$ python -q
>>> import numpy as np
>>> from numpy import linalg as LA
>>> np.set_printoptions(suppress=True, linewidth=160)
>>> def tidy(a):
...     return np.round(a, 4) + 0
... 
>>> A = np.load("arr.npy")
>>> A
array([[ 1.    ,  1.1   ,  0.2   ],
       [ 0.3335, -0.4225,  0.0556],
       [-0.5   , -0.5   ,  0.2   ],
       [ 0.3   , -0.5   ,  0.1   ]])
>>> B = A / np.sqrt((A ** 2).mean(axis=1, keepdims=True))
>>> tidy(A - A.mean(axis=1, keepdims=True))
array([[ 0.2333,  0.3333, -0.5667],
       [ 0.3446, -0.4114,  0.0667],
       [-0.2333, -0.2333,  0.4667],
       [ 0.3333, -0.4667,  0.1333]])
>>> LA.matrix_rank(B) == LA.matrix_rank(A)
np.True_
>>> rng = np.random.default_rng(593)
>>> lab = rng.permutation(3)
>>> B = A[:, lab] * rng.choice([-1, 1], 3)
>>> B
array([[-1.    ,  1.1   ,  0.2   ],
       [-0.3335, -0.4225,  0.0556],
       [ 0.5   , -0.5   ,  0.2   ],
       [-0.3   , -0.5   ,  0.1   ]])
>>> U, _, VT = LA.svd(A.T @ B)
>>> lab
array([0, 1, 2])
>>> x0 = np.array([-1, -2, 1])
>>> y = A @ x0
>>> tidy(LA.pinv(A) @ A)
array([[1., 0., 0.],
       [0., 1., 0.],
       [0., 0., 1.]])
>>> tidy(LA.solve(A.T @ A, A.T @ y))
array([-1., -2.,  1.])
>>> y = y + 0.3 * rng.normal(size=4)
>>> tidy(y)
array([-2.4656,  1.4586,  1.7947,  0.7536])
>>> b, *_ = LA.lstsq(A, y)
>>> [round(float(LA.norm(LA.solve(A.T @ A + lam * np.eye(3), A.T @ y))), 2) for lam in (0, 1, 10, 100)]
[3.03, 1.51, 0.42, 0.05]
>>> tidy(LA.norm(y - A @ b))
np.float64(0.6988)
>>> m1 = np.load("sample14.npy")
>>> m1
array([[ 1,  1,  3, -3],
       [ 0,  0,  1, -3],
       [ 0,  0,  0, -2],
       [ 0,  0,  0,  3]])
>>> rank = LA.matrix_rank(m1)
>>> rank
np.int64(3)
>>> N = LA.svd(m1)[2][rank:].T
>>> tidy(N[:, 0] / N[np.abs(N[:, 0]).round(6).argmax(), 0])
array([ 1., -1.,  0.,  0.])
>>> LA.matrix_rank(m1.T @ m1), LA.matrix_rank(m1 @ m1.T)
(np.int64(3), np.int64(3))
>>> B = m1 / LA.norm(m1, axis=1, keepdims=True)
>>> gram = B @ B.T
>>> np.argwhere(np.triu(np.abs(gram) > 0.95, 1))
array([[2, 3]])
>>> tidy(LA.norm(B, axis=1))
array([1., 1., 1., 1.])
>>> np.degrees(np.arccos(np.clip(gram[3, 2], -1, 1)))
np.float64(180.0)
>>> tidy(gram)
array([[ 1.    ,  0.8485,  0.6708, -0.6708],
       [ 0.8485,  1.    ,  0.9487, -0.9487],
       [ 0.6708,  0.9487,  1.    , -1.    ],
       [-0.6708, -0.9487, -1.    ,  1.    ]])
>>> (gram - 2 * np.eye(4)).round(6).argmax(axis=1)
array([1, 2, 1, 0])
>>> [round(float(x), 4) for x in LA.svd(m1, compute_uv=False)[:3]]
[6.1108, 2.3522, 0.3547]
>>> w1 = np.array([[5, 7], [5, 2], [9, 3], [6, 3]])
>>> b = np.array([-3, 3])
>>> hid = np.maximum(m1 @ w1 + b, 0)
>>> hid
array([[16, 12],
       [ 0,  0],
       [ 0,  0],
       [15, 12]])
>>> C = np.array([[2, -1, -4], [-3, 4, 1]])
>>> hid @ C
array([[ -4,  32, -52],
       [  0,   0,   0],
       [  0,   0,   0],
       [ -6,  33, -48]])
>>> B = hid + rng.integers(-2, 3, (4, 1)) @ rng.integers(-2, 3, (1, 2))
>>> B
array([[14, 14],
       [-2,  2],
       [-1,  1],
       [14, 13]])
>>> B - hid
array([[-2,  2],
       [-2,  2],
       [-1,  1],
       [-1,  1]])
>>> LA.matrix_rank(B - hid, tol=1e-8)
np.int64(1)
>>> B = np.array([[4, 3], [3, 2]])
>>> data = np.kron(np.eye(2, dtype=int), B)
>>> data
array([[4, 3, 0, 0],
       [3, 2, 0, 0],
       [0, 0, 4, 3],
       [0, 0, 3, 2]])
>>> tidy(LA.norm(data, 2) / LA.norm(data))
np.float64(0.7069)
>>> round(np.log10(LA.cond(data)))
2
>>> LA.cond(data) > 100
np.False_
>>> tidy(np.abs(LA.svd(data)[2][-1]))
array([0.    , 0.    , 0.5847, 0.8112])
>>> q = data.astype(float).copy()
>>> for j in range(4):
...     q[:, j] -= q[:, :j] @ (q[:, :j].T @ q[:, j])
...     q[:, j] /= LA.norm(q[:, j])
... 
>>> tidy(q.T @ data)
array([[5. , 3.6, 0. , 0. ],
       [0. , 0.2, 0. , 0. ],
       [0. , 0. , 5. , 3.6],
       [0. , 0. , 0. , 0.2]])
>>> tidy(q.T @ q)
array([[1., 0., 0., 0.],
       [0., 1., 0., 0.],
       [0., 0., 1., 0.],
       [0., 0., 0., 1.]])
>>> (LA.matrix_power((data != 0) + (data.T != 0) + np.eye(4), 4) > 0).astype(int)
array([[1, 1, 0, 0],
       [1, 1, 0, 0],
       [0, 0, 1, 1],
       [0, 0, 1, 1]])
>>> C = np.array([[-1.7, 0.7, 0.2], [0.2, -1.9, -0.2]])
>>> K = np.array([[3, 3],
...     [1, 2],
...     [3, 0],
...     [2, 3],
...     [2, 0],
...     [2, 2],
...     [3, 2],
...     [0, 1],
...     [0, 1],
...     [3, 2],
...     [1, 1],
...     [3, 3],
...     [2, 0],
...     [3, 0],
...     [0, 2],
...     [0, 3],
...     [0, 3],
...     [2, 0],
...     [2, 1],
...     [1, 1],
...     [2, 0],
...     [2, 1],
...     [1, 1]]) @ C + 0.05 * rng.normal(size=(23, 3))
>>> tidy(K)
array([[-4.4248, -3.599 ,  0.0044],
       [-1.3691, -2.9872, -0.1304],
       [-5.1695,  2.1347,  0.522 ],
       [-2.767 , -4.1805, -0.1655],
       [-3.3244,  1.3365,  0.4334],
       [-3.0108, -2.4414,  0.0897],
       [-4.599 , -1.6988,  0.2131],
       [ 0.2764, -1.9799, -0.2076],
       [ 0.1725, -1.9132, -0.1468],
       [-4.6772, -1.6646,  0.1265],
       [-1.4887, -1.1484, -0.0021],
       [-4.4721, -3.5663, -0.0667],
       [-3.3904,  1.4542,  0.3707],
       [-5.0114,  2.1785,  0.6142],
       [ 0.3912, -3.6936, -0.3887],
       [ 0.5652, -5.7052, -0.5451],
       [ 0.6001, -5.6927, -0.622 ],
       [-3.4854,  1.3626,  0.4332],
       [-3.1498, -0.6092,  0.1897],
       [-1.4473, -1.2426,  0.0611],
       [-3.4024,  1.3176,  0.5048],
       [-3.1111, -0.5492,  0.1931],
       [-1.5849, -1.2055,  0.0024]])
>>> x0 = np.array([0, 1, -2])
>>> h = np.maximum(K @ x0, 0)
>>> tidy(K.T @ h)
array([-17.1546,   7.1441,   1.9911])
